$ python3 -q
>>> import numpy as np
>>> np.set_printoptions(precision=1, suppress=True, linewidth=140, sign=" ")
>>> def rnd(a):
...     return np.round(a, 1) + 0
... 
>>> data = np.array([[1.0, 0.5, 0.2, 0.1, 0.1, 0.0, 0.0],
...     [0.5, 1.0, 0.5, 0.2, 0.1, 0.1, 0.0],
...     [0.2, 0.5, 1.0, 0.5, 0.2, 0.1, 0.1],
...     [0.1, 0.2, 0.5, 1.0, 0.5, 0.2, 0.1],
...     [0.1, 0.1, 0.2, 0.5, 1.0, 0.5, 0.2],
...     [0.0, 0.1, 0.1, 0.2, 0.5, 1.0, 0.5],
...     [0.0, 0.0, 0.1, 0.1, 0.2, 0.5, 1.0]])
>>> data
array([[ 1. ,  0.5,  0.2,  0.1,  0.1,  0. ,  0. ],
       [ 0.5,  1. ,  0.5,  0.2,  0.1,  0.1,  0. ],
       [ 0.2,  0.5,  1. ,  0.5,  0.2,  0.1,  0.1],
       [ 0.1,  0.2,  0.5,  1. ,  0.5,  0.2,  0.1],
       [ 0.1,  0.1,  0.2,  0.5,  1. ,  0.5,  0.2],
       [ 0. ,  0.1,  0.1,  0.2,  0.5,  1. ,  0.5],
       [ 0. ,  0. ,  0.1,  0.1,  0.2,  0.5,  1. ]])
>>> vec = np.ones(7)
>>> for _ in range(4):
...     vec = data @ vec
...     vec /= np.linalg.norm(vec)
...     print(round(vec @ data @ vec, 1))
... 
2.4
2.4
2.4
2.4
>>> rnd(np.linalg.eigvalsh(data)[-1])
np.float64(2.4)
>>> feats = np.load("case17.npy")
>>> rnd(feats)
array([[ -1.7,   6. ,   0. ,   0.8,   2. ,   3.5,  -0.2,   2.4,  -2.7,   9.3,  -4. ,   7.3,   8.3],
       [  4.7,   0.8,   5. ,   2.2,   3.3,  -1.7,  13.1,   8.3,   0.9,   3.3,  14.7,  -3.4,  21.5],
       [ -1.7,  -5.3,  -3.7, -10.9,   7.5,  12.6,  10.5,   5.4, -13.1,   8.2,  -1.1,   9.2,  19.4],
       [ -0.1,  -2.4,   9.4,  -3.3,  -1.8,   8.7,  -3.4,   0.1,   1.3,  15.6,  -3.1,   9.5,   2.5],
       [  3.3,  11.2,   4.6,  10.8,   0.1,  -8. ,   4.2,   5.7,   6.4,   3.7,   9.2,  -3.2,  12.8],
       [  2.1,   4.5,   8.8,   4.7,  -1.9,  -0.3,  -0.6,   2.5,   5.7,  10.3,   3.7,   2.7,   6.3],
       [ -3.4,   2.2,  -2.1,  -4.6,   3.5,   9.1,   0.1,   1.7,  -7.5,  11.1,  -8.1,  11.3,   8.5],
       [  0.3,  15.3,   5.1,  12.5,  -2.9,  -6.7,  -6.4,   1.4,   8.4,   8.4,  -1. ,   2.2,   1.7],
       [  5.7,   7.9,   9.4,  10.9,  -1.2,  -8.6,   6.3,   6.5,   9.6,   4. ,  14.9,  -5.9,  14.1],
       [  0.4,  -6.5,   4.8,  -8. ,   2.8,  10.9,   6. ,   3.6,  -5.3,  11.7,   1.3,   7.9,  13. ],
       [  1.3,  13.4,  -5.9,   8.5,   6. ,  -7.6,  11. ,   8.7,  -2.4,  -1.8,   8.2,  -3.3,  22.2],
       [  3.3,  -2.8,   1.6,  -3.2,   5.8,   3.2,  15.7,   8.6,  -4.9,   3.5,  12.2,  -0.6,  24.4],
       [ -0.9,   6.7,   2. ,   2.7,   0.8,   1.9,  -1. ,   2.2,  -0.2,   9.4,  -2.6,   6.1,   7.1],
       [  2.1,   2.9,  -3.3,  -0.1,   7.3,  -0.2,  15.8,   9.3,  -6.3,   0.5,  10.6,  -1.4,  25.9],
       [ -0.4,  12.8,   1.8,   8.7,  -0.3,  -3.9,  -2.7,   2.5,   3.6,   7.4,  -1.3,   3.2,   6. ],
       [ -0.7,   1.8,  -0.5,  -2.5,   3.9,   5.4,   5.3,   4.3,  -5.4,   7.9,  -0.1,   6.2,  13.9],
       [  1.4,  -0.1,   7.5,  -0.6,  -0.2,   4.5,   1.7,   2.8,   1.4,  11.2,   2.5,   5. ,   8.5],
       [  0.6,  11.6,   5.8,   9.5,  -2.4,  -4. ,  -4.8,   1.6,   6.9,   9.3,  -0.3,   3. ,   3. ],
       [ -1.4,  18.1,  -8.4,  10.2,   5.2,  -7.6,   4.7,   6.2,  -2.7,   0. ,   0.5,   0.3,  16.1],
       [  3.4,  -1.8,   9.6,   0. ,  -0.1,   2.9,   5.4,   4.4,   3. ,   9.6,   8.3,   1.7,  12. ],
       [ -0.9,  11.5,  -4.3,   5.4,   4.2,  -2.6,   4.5,   5.3,  -3. ,   3.4,   0.5,   2.5,  14.6],
       [  1.6,   4.2,  -0.1,   1.6,   4.4,  -0.1,   9.6,   6.8,  -2.8,   3.9,   7. ,   0.6,  18.8],
       [  0.6,   7.3,   7.2,   5.8,  -2.3,  -0.4,  -3.9,   1.3,   5.4,  11. ,  -0.4,   4.5,   3.2],
       [  0.5,   3.5,   9. ,   2.6,  -2.7,   3. ,  -4.4,   0.5,   4.7,  13.3,  -1.4,   6.5,   2. ],
       [ -1.4,  13.9,   1.8,   9. ,  -1.1,  -3.3,  -5.9,   1.1,   3.9,   8.9,  -4.6,   5.1,   2.6],
       [ -0.3,   2.1,   3.5,  -0.9,   1.2,   4.9,   1.2,   2.6,  -1.5,  10.4,  -1. ,   6.7,   8.8],
       [  1.5,   1.8,  -1.4,  -1. ,   5.8,   1.9,  12.3,   7.6,  -5.4,   3.4,   7.6,   1. ,  21.6],
       [ -3.7,  -5.8,   5.5, -10.3,  -0.2,  16.8,  -6.1,  -2.1,  -5.6,  19.2, -12.5,  16.9,  -0.2],
       [  1.2,   3.2,   7.8,   2.6,  -1.3,   2. ,  -0.9,   2.1,   3.7,  11.1,   1.6,   4.6,   6. ],
       [  2.8,  -4.1,   8.8,  -2.9,   0.7,   5.7,   5.9,   4.2,   0.6,  10.5,   6.7,   3.6,  12.5],
       [ -1.9,  11.1,   0.8,   5.7,   0. ,  -0.3,  -4.4,   1.3,   1.1,   9.4,  -5.5,   6.6,   4.1],
       [ -1.5,   8.9,  -2.3,   3.1,   3. ,   0.7,   1.5,   3.6,  -2.9,   6.7,  -2.5,   5.4,  10.8],
       [ -1.7,   1.9,   1.6,  -2.7,   1.8,   7.1,  -0.1,   1.8,  -3.8,  11.4,  -4.7,   9.1,   7.7],
       [ -0.8,  19.1,   4.3,  15.1,  -4. ,  -8.2, -10.6,  -0.1,   9.6,   9.2,  -4.8,   3.5,  -2.4],
       [ -3.3,   0.7,  -0.6,  -5.6,   2.9,  10.3,  -0.7,   1.2,  -7.1,  12.4,  -8.4,  12.1,   7.2],
       [  0.6,  12.6,   2.7,   9.6,  -0.3,  -5.2,  -1. ,   3.3,   4.6,   6.4,   1.6,   1.4,   7.6],
       [  0. ,  11.3,  -3.5,   6.2,   4.1,  -3.8,   5.8,   6. ,  -2. ,   2.7,   3. ,   0.9,  15.9],
       [  1.7,  10.2,  -2.2,   6.9,   4.4,  -5.4,   9.3,   7.6,  -0.9,   0.9,   8. ,  -2.1,  19.5],
       [ -3.8,   8.9,  -2.5,   1.3,   1.9,   4.2,  -4.2,   0.8,  -3.9,  10.4,  -9.9,  10.3,   4.6],
       [  0.9,   4. ,  13.1,   4.5,  -5.6,   2.4,  -9. ,  -1.3,   8.9,  15.9,  -2.6,   7. ,  -3.6],
       [ -3.6,   2.9,  -2.3,  -4.2,   3.4,   8.8,  -0.4,   1.6,  -7.4,  11.1,  -8.5,  11.4,   8. ],
       [ -0.7,   2.4,   0.3,  -1.7,   3.2,   4.9,   4.1,   3.9,  -4.2,   8.4,  -0.5,   6.2,  12.5],
       [ -2.9,  -0.9,  -3.2,  -7.5,   5.4,  10.7,   4.5,   3.2, -10.3,   9.8,  -5.5,  10.7,  13.2]])
>>> U, sv, vt = np.linalg.svd(feats)
>>> evecs = vt[:(sv > 1e-8).sum()]
>>> rng = np.random.default_rng(487929)
>>> vec = feats[22] + 3 * feats[25] + rng.integers(2) * np.eye(13)[6]
>>> rnd(vec)
array([-0.3, 13.4, 17.7,  3.1,  1.4, 14.3,  0.6,  9.1,  1. , 42.2, -3.4, 24.5, 29.6])
>>> np.allclose(evecs.T @ evecs @ vec, vec)
False
>>> rnd(np.linalg.norm(vec - evecs.T @ evecs @ vec))
np.float64(0.9)
>>> rnd(np.diag(evecs.T @ evecs))
array([ 0.1,  0.5,  0.4,  0.3,  0.1,  0.3,  0.3,  0.1,  0.3,  0.5,  0.4,  0.3,  0.6])
